$ python3 -q
>>> import numpy as np
>>> from numpy import linalg as LA
>>> np.set_printoptions(suppress=True, linewidth=160)
>>> arr = np.load("a.npy")
>>> print(arr)
[[ 0. -6. -2.]
 [-6. 35. 12.]
 [-2. 12.  3.]]
>>> np.round(LA.eigvals(arr), 2)
array([-1., 40., -1.])
>>> round(LA.det(2 * arr), 2), round(LA.det(arr), 2)
(np.float64(320.0), np.float64(40.0))
>>> np.einsum("ij,ji->", arr, arr)
np.float64(1602.0)
>>> round(float(LA.det(arr.T)), 2)
40.0
>>> round(LA.eigvals(arr).sum().real, 2)
np.float64(38.0)
>>> print(np.round(np.poly(arr), 2))
[  1. -38. -79. -40.]
>>> W0 = np.load("out5.npy")
>>> W0
array([[ 2,  0,  0],
       [ 0,  5,  0],
       [ 0,  0, -1]])
>>> vals, vecs = LA.eigh(W0)
>>> (vals > 1e-8).sum(), (vals < -1e-8).sum()
(np.int64(2), np.int64(1))
>>> print(np.round(LA.eigvalsh(W0 @ W0), 2))
[ 1.  4. 25.]
>>> np.abs(vecs[:, -1])
array([0., 1., 0.])
>>> x0 = np.array([-2, 1, 0])
>>> y = W0 @ x0
>>> y
array([-4,  5,  0])
>>> np.round(LA.solve(W0, -2 * y), 2)
array([ 4., -2., -0.])
>>> np.round(LA.solve(W0.T, W0[2]), 2)
array([0., 0., 1.])
>>> np.round(LA.solve(W0, W0[:, 1]), 2)
array([ 0.,  1., -0.])
>>> np.flatnonzero(LA.matrix_power((W0 != 0) + (W0.T != 0) + np.eye(3), 3)[0])
array([0])
>>> (W0 != 0).astype(int)
array([[1, 0, 0],
       [0, 1, 0],
       [0, 0, 1]])
>>> W0 @ W0
array([[ 4,  0,  0],
       [ 0, 25,  0],
       [ 0,  0,  1]])
>>> J = np.load("run2.npy")
>>> J.round(2)
array([[-0.6 , -0.04, -0.33, -0.73],
       [-0.52, -0.38,  0.76,  0.11],
       [-0.52, -0.14, -0.52,  0.66],
       [-0.32,  0.92,  0.22,  0.11]])
>>> u = np.array([-2, 2, 2, -1])
>>> M2 = J + np.outer(u, np.eye(4)[1])
>>> round(float(LA.det(M2) / LA.det(J)), 2), round(1 + LA.solve(J, u)[1], 2)
(-0.86, np.float64(-0.86))
